$ ipython --no-banner

In [1]: import numpy as np

In [2]: np.set_printoptions(precision=2, suppress=True, linewidth=120)

In [3]: tidy = lambda a: np.round(a, 2) + 0

In [4]: X = np.load("sample4.npy")

In [5]: print(X)
[[ 1 -4  1 -4  1 -4]
 [-5 -1 -5 -1 -5 -1]
 [ 4 -4  4 -4  4 -4]
 [ 1 -4  1 -4  1 -4]
 [-5 -1 -5 -1 -5 -1]
 [ 4 -4  4 -4  4 -4]]

In [6]: tidy(X @ np.linalg.pinv(X) @ X)
Out[6]: 
array([[ 1., -4.,  1., -4.,  1., -4.],
       [-5., -1., -5., -1., -5., -1.],
       [ 4., -4.,  4., -4.,  4., -4.],
       [ 1., -4.,  1., -4.,  1., -4.],
       [-5., -1., -5., -1., -5., -1.],
       [ 4., -4.,  4., -4.,  4., -4.]])

In [7]: print(np.linalg.lstsq(X[:-1].T, X[-1])[2])
2

In [8]: left, sig, Vh = np.linalg.svd(X)

In [9]: np.argmax(sig[:-1] / (sig[1:] + 1e-6)) + 1
Out[9]: np.int64(2)

In [10]: tidy(sig)
Out[10]: array([17.86, 11.45,  0.  ,  0.  ,  0.  ,  0.  ])

In [11]: A2 = left[:, :2] @ np.diag(sig[:2]) @ Vh[:2]

In [12]: np.linalg.matrix_rank(A2)
Out[12]: np.int64(2)

In [13]: tidy(np.abs(X - A2).max())
Out[13]: np.float64(0.0)

In [14]: print(tidy(np.linalg.norm(X - A2, 2)), tidy(sig[2]))
0.0 0.0

In [15]: [round(float(x), 2) for x in np.linalg.svd(X, compute_uv=False)[:3]]
Out[15]: [17.86, 11.45, 0.0]

In [16]: print(np.linalg.matrix_rank(X, rtol=0.1))
2

In [17]: print(np.linalg.cond(X) > 100)
True

In [18]: vec = np.array([3, 2, 2, 0, 1, -2])

In [19]: print(np.einsum("ij,j->i", X, vec))
[  6 -30  24   6 -30  24]

In [20]: X * vec
Out[20]: 
array([[  3,  -8,   2,   0,   1,   8],
       [-15,  -2, -10,   0,  -5,   2],
       [ 12,  -8,   8,   0,   4,   8],
       [  3,  -8,   2,   0,   1,   8],
       [-15,  -2, -10,   0,  -5,   2],
       [ 12,  -8,   8,   0,   4,   8]])

In [21]: print(np.linalg.norm(X @ vec) <= np.linalg.norm(X, 2) * np.linalg.norm(vec) + 1e-9)
True

In [22]: (X * vec).sum(axis=1)
Out[22]: array([  6, -30,  24,   6, -30,  24])

In [23]: (X @ vec).argmax()
Out[23]: np.int64(2)

In [24]: data = np.load("dump.npy")

In [25]: data
Out[25]: 
array([[ 10.4 , -11.43,  -9.58, -13.22],
       [ -1.35,  -1.3 ,  -0.89,   1.47],
       [ -3.64,   2.35,   0.07,   9.82],
       [  8.08,  -7.7 , -26.5 ,  -4.14],
       [  0.97,  -5.97,  10.05,  -1.87],
       [ -1.99,  -4.38,  -9.3 ,   0.09],
       [ -8.5 ,  -1.46,  10.33, -10.22],
       [ -5.67, -15.66,  -3.19,   7.7 ],
       [  3.74,  -7.97,   5.08,  -3.7 ],
       [ -6.9 ,   3.56, -15.35,  -5.27],
       [ -1.54,   1.94,   4.34,   5.47],
       [  2.68,  18.22,   0.02,  -1.26],
       [  1.51,   7.92,  13.27,  -4.93],
       [ -3.28,   0.31,  11.82,   3.46],
       [  8.  ,  -0.68,  -5.8 ,   9.66],
       [-10.22,  -5.85,  10.45,  -2.55],
       [ -1.71,  -6.55,   6.49,   0.15],
       [ 10.26,  -3.01,  -3.02,  -3.35],
       [ 13.09,  -3.36,   0.08,   5.42],
       [ 13.38,  -2.22,   9.22,   2.59],
       [ 11.97,  -9.18,  -4.52,  15.14],
       [ -7.33,   8.9 ,  -1.77,   3.8 ],
       [-13.7 ,  13.45,  -7.17,   7.52],
       [  7.67,   5.21,  -7.49,  -9.35],
       [ -7.23,  13.28, -11.75,  14.41],
       [ -1.15,  -4.39,  -2.5 ,  -2.92],
       [  1.38,   0.71,  -3.3 ,   0.36],
       [ -6.29,  -0.7 , -17.87,  -8.94],
       [ -1.59,  13.46,  -1.6 ,   2.87]])

In [26]: idx = data[:, 3] > np.median(data[:, 3])

In [27]: f = data[idx].mean(axis=0) - data[~idx].mean(axis=0)

In [28]: tidy(f)
Out[28]: array([-0.39,  3.2 ,  1.36, 11.17])

In [29]: np.argsort(-np.abs(f).round(6), kind="stable")
Out[29]: array([3, 1, 2, 0])

In [30]: ((data - data.mean(axis=0)) @ f > 0).astype(int)
Out[30]: array([0, 1, 1, 0, 0, 0, 0, 1, 0, 0, 1, 1, 0, 1, 1, 0, 0, 0, 1, 1, 1, 1, 1, 0, 1, 0, 0, 0, 1])
